$ ipython --no-banner

In [1]: import numpy as np

In [2]: np.set_printoptions(suppress=True, linewidth=140)

In [3]: tidy = lambda a: np.round(a, 1) + 0

In [4]: mat = np.diag(np.array([-1, -5, 0, -1, 4, -2, -2, -5]))

In [5]: print(mat)
[[-1  0  0  0  0  0  0  0]
 [ 0 -5  0  0  0  0  0  0]
 [ 0  0  0  0  0  0  0  0]
 [ 0  0  0 -1  0  0  0  0]
 [ 0  0  0  0  4  0  0  0]
 [ 0  0  0  0  0 -2  0  0]
 [ 0  0  0  0  0  0 -2  0]
 [ 0  0  0  0  0  0  0 -5]]

In [6]: def softmax(z):
   ...:     e = np.exp(z - z.max(axis=-1, keepdims=True))
   ...:     return e / e.sum(axis=-1, keepdims=True)
   ...: 

In [7]: tidy(softmax(mat[0]))
Out[7]: array([0. , 0.1, 0.1, 0.1, 0.1, 0.1, 0.1, 0.1])

In [8]: tidy(softmax(10 * mat[0]))
Out[8]: array([0. , 0.1, 0.1, 0.1, 0.1, 0.1, 0.1, 0.1])

In [9]: scores = mat @ mat.T / np.sqrt(8)

In [10]: tidy(softmax(scores + np.triu(np.full(scores.shape, -np.inf), 1)))
Out[10]: 
array([[1. , 0. , 0. , 0. , 0. , 0. , 0. , 0. ],
       [0. , 1. , 0. , 0. , 0. , 0. , 0. , 0. ],
       [0.3, 0.3, 0.3, 0. , 0. , 0. , 0. , 0. ],
       [0.2, 0.2, 0.2, 0.3, 0. , 0. , 0. , 0. ],
       [0. , 0. , 0. , 0. , 1. , 0. , 0. , 0. ],
       [0.1, 0.1, 0.1, 0.1, 0.1, 0.5, 0. , 0. ],
       [0.1, 0.1, 0.1, 0.1, 0.1, 0.1, 0.4, 0. ],
       [0. , 0. , 0. , 0. , 0. , 0. , 0. , 1. ]])

In [11]: tidy(softmax(scores))
Out[11]: 
array([[0.2, 0.1, 0.1, 0.1, 0.1, 0.1, 0.1, 0.1],
       [0. , 1. , 0. , 0. , 0. , 0. , 0. , 0. ],
       [0.1, 0.1, 0.1, 0.1, 0.1, 0.1, 0.1, 0.1],
       [0.1, 0.1, 0.1, 0.2, 0.1, 0.1, 0.1, 0.1],
       [0. , 0. , 0. , 0. , 1. , 0. , 0. , 0. ],
       [0.1, 0.1, 0.1, 0.1, 0.1, 0.4, 0.1, 0.1],
       [0.1, 0.1, 0.1, 0.1, 0.1, 0.1, 0.4, 0.1],
       [0. , 0. , 0. , 0. , 0. , 0. , 0. , 1. ]])

In [12]: rng = np.random.default_rng(35915)

In [13]: lab = rng.permutation(8)

In [14]: lab
Out[14]: array([7, 2, 4, 0, 1, 3, 6, 5])

In [15]: Y = mat[lab][:, lab]

In [16]: print(np.allclose(Y, mat))
False

In [17]: tidy(np.linalg.det(Y)), tidy(np.linalg.det(mat[lab]))
Out[17]: (np.float64(0.0), np.float64(0.0))

In [18]: tidy(np.sort(np.abs(np.linalg.eigvals(Y))))
Out[18]: array([0., 1., 1., 2., 2., 4., 5., 5.])

In [19]: np.trace(Y)
Out[19]: np.int64(-12)

In [20]: U, sig, Vh = np.linalg.svd(mat)

In [21]: V = Vh[:(sig > 1e-8).sum()]

In [22]: vec = mat[4] + -1 * mat[7] + rng.integers(2) * np.eye(8)[0]

In [23]: vec
Out[23]: array([1., 0., 0., 0., 4., 0., 0., 5.])

In [24]: tidy(np.linalg.norm(vec - V.T @ V @ vec))
Out[24]: np.float64(0.0)

In [25]: np.linalg.matrix_rank(np.vstack([mat, vec]))
Out[25]: np.int64(7)

In [26]: np.diag(V.T @ V)
Out[26]: array([1., 1., 0., 1., 1., 1., 1., 1.])

In [27]: print(mat @ mat)
[[ 1  0  0  0  0  0  0  0]
 [ 0 25  0  0  0  0  0  0]
 [ 0  0  0  0  0  0  0  0]
 [ 0  0  0  1  0  0  0  0]
 [ 0  0  0  0 16  0  0  0]
 [ 0  0  0  0  0  4  0  0]
 [ 0  0  0  0  0  0  4  0]
 [ 0  0  0  0  0  0  0 25]]

In [28]: np.prod(np.diag(mat)), tidy(np.linalg.det(mat))
Out[28]: (np.int64(0), np.float64(0.0))

In [29]: tidy(np.sort(np.linalg.eigvals(mat)))
Out[29]: array([-5., -5., -2., -2., -1., -1.,  0.,  4.])

In [30]: [int(np.linalg.matrix_rank(np.linalg.matrix_power(mat, p))) for p in range(1, 9)]
Out[30]: [7, 7, 7, 7, 7, 7, 7, 7]

In [31]: feats = np.array([[-4, 0, 2, -4, -4, 0, -2, -3],
    ...:     [-3, 1, 3, -3, -3, 1, -1, -2],
    ...:     [-2, 2, 4, -2, -2, 2, 0, -1],
    ...:     [-6, -2, 0, -6, -6, -2, -4, -5]])

In [32]: # column 3 repeats column 0

In [33]: print(np.allclose(feats[:-1].T @ np.linalg.lstsq(feats[:-1].T, feats[-1])[0], feats[-1]))
True

In [34]: U, sig, Vh = np.linalg.svd(feats)

In [35]: V = Vh[:(sig > 1e-8).sum()]

In [36]: vec = feats[1] + 2 * feats[0] + rng.integers(2) * np.eye(8)[5]

In [37]: vec
Out[37]: array([-11.,   1.,   7., -11., -11.,   1.,  -5.,  -8.])

In [38]: np.allclose(V.T @ V @ vec, vec)
Out[38]: True

In [39]: tidy(V.T @ V)
Out[39]: 
array([[ 0.2,  0. , -0.1,  0.2,  0.2,  0. ,  0.1,  0.2],
       [ 0. ,  0.2,  0.3,  0. ,  0. ,  0.2,  0.1,  0.1],
       [-0.1,  0.3,  0.5, -0.1, -0.1,  0.3,  0.1,  0. ],
       [ 0.2,  0. , -0.1,  0.2,  0.2,  0. ,  0.1,  0.2],
       [ 0.2,  0. , -0.1,  0.2,  0.2,  0. ,  0.1,  0.2],
       [ 0. ,  0.2,  0.3,  0. ,  0. ,  0.2,  0.1,  0.1],
       [ 0.1,  0.1,  0.1,  0.1,  0.1,  0.1,  0.1,  0.1],
       [ 0.2,  0.1,  0. ,  0.2,  0.2,  0.1,  0.1,  0.2]])

In [40]: Y = np.array([[1, 1], [0, -2]])

In [41]: C = np.array([[-2, -5, 2], [-1, 5, -4], [-1, 0, -3]])

In [42]: arr = np.kron(Y, C)

In [43]: arr
Out[43]: 
array([[ -2,  -5,   2,  -2,  -5,   2],
       [ -1,   5,  -4,  -1,   5,  -4],
       [ -1,   0,  -3,  -1,   0,  -3],
       [  0,   0,   0,   4,  10,  -4],
       [  0,   0,   0,   2, -10,   8],
       [  0,   0,   0,   2,   0,   6]])

In [44]: f = np.array([3, 3, 2, 0, 3, 3])

In [45]: Y = arr + np.outer(f, np.eye(6)[1])

In [46]: np.linalg.matrix_rank(np.linalg.inv(Y) - np.linalg.inv(arr), tol=1e-8)
Out[46]: np.int64(1)

In [47]: print(tidy(np.linalg.det(Y) / np.linalg.det(arr)), tidy(1 + np.linalg.solve(arr, f)[1]))
1.1 1.1

In [48]: Y
Out[48]: 
array([[ -2.,  -2.,   2.,  -2.,  -5.,   2.],
       [ -1.,   8.,  -4.,  -1.,   5.,  -4.],
       [ -1.,   2.,  -3.,  -1.,   0.,  -3.],
       [  0.,   0.,   0.,   4.,  10.,  -4.],
       [  0.,   3.,   0.,   2., -10.,   8.],
       [  0.,   3.,   0.,   2.,   0.,   6.]])

In [49]: Q, V = np.linalg.qr(arr[:, :4])[0], np.linalg.qr(arr[:, 4:])[0]

In [50]: sig = np.linalg.svd(Q.T @ V, compute_uv=False)

In [51]: (sig > 0.9).sum()
Out[51]: np.int64(0)

In [52]: tidy(np.linalg.norm(Q @ Q.T - V @ V.T, 2))
Out[52]: np.float64(1.0)

In [53]: W = np.array([[-2, 0, 3, -3, -2],
    ...:     [3, -3, -2, 2, -2],
    ...:     [-1, 0, 0, -3, -3],
    ...:     [0, -2, 2, -1, -1],
    ...:     [-2, 1, 2, 1, -2],
    ...:     [0, 1, -3, -2, 1]])

In [54]: coef = np.array([4, 2, 5, 4, 2])

In [55]: act = np.maximum(arr @ W + coef, 0)

In [56]: print(tidy((act > 0).mean(axis=0)))
[0.8 0.5 0.5 0.5 0.7]

In [57]: (act > 0).astype(int)
Out[57]: 
array([[1, 1, 0, 0, 1],
       [1, 0, 1, 1, 0],
       [1, 1, 1, 1, 1],
       [0, 0, 1, 1, 0],
       [1, 0, 0, 0, 1],
       [1, 1, 0, 0, 1]])

In [58]: C = np.array([[-2, 2, -2], [-2, 1, 1], [1, 0, -2], [2, -2, -1], [-1, -2, -2]])

In [59]: act @ C
Out[59]: 
array([[ -62,  -28,  -32],
       [  68,  -56,  -97],
       [  24,  -49,  -80],
       [  81,  -36, -108],
       [ -76,   -8, -104],
       [ -22,    0,  -16]])

In [60]: lab = rng.permutation(6)

In [61]: Y = arr[:, lab] * rng.choice([-1, 1], 6)

In [62]: Y
Out[62]: 
array([[ -2,   5,   2,   2,   5,  -2],
       [ -1,  -5,  -4,   1,  -5,   4],
       [ -1,   0,  -3,   1,   0,   3],
       [  0, -10,   0,  -4,   0,   4],
       [  0,  10,   0,  -2,   0,  -8],
       [  0,   0,   0,  -2,   0,  -6]])

In [63]: U, _, Vh = np.linalg.svd(arr.T @ Y)

In [64]: tidy(U @ Vh)
Out[64]: 
array([[ 1.,  0.,  0.,  0.,  0.,  0.],
       [ 0.,  0.,  0.,  0., -1.,  0.],
       [ 0.,  0.,  1.,  0.,  0.,  0.],
       [ 0.,  0.,  0., -1.,  0.,  0.],
       [ 0., -1.,  0.,  0.,  0.,  0.],
       [ 0.,  0.,  0.,  0.,  0., -1.]])
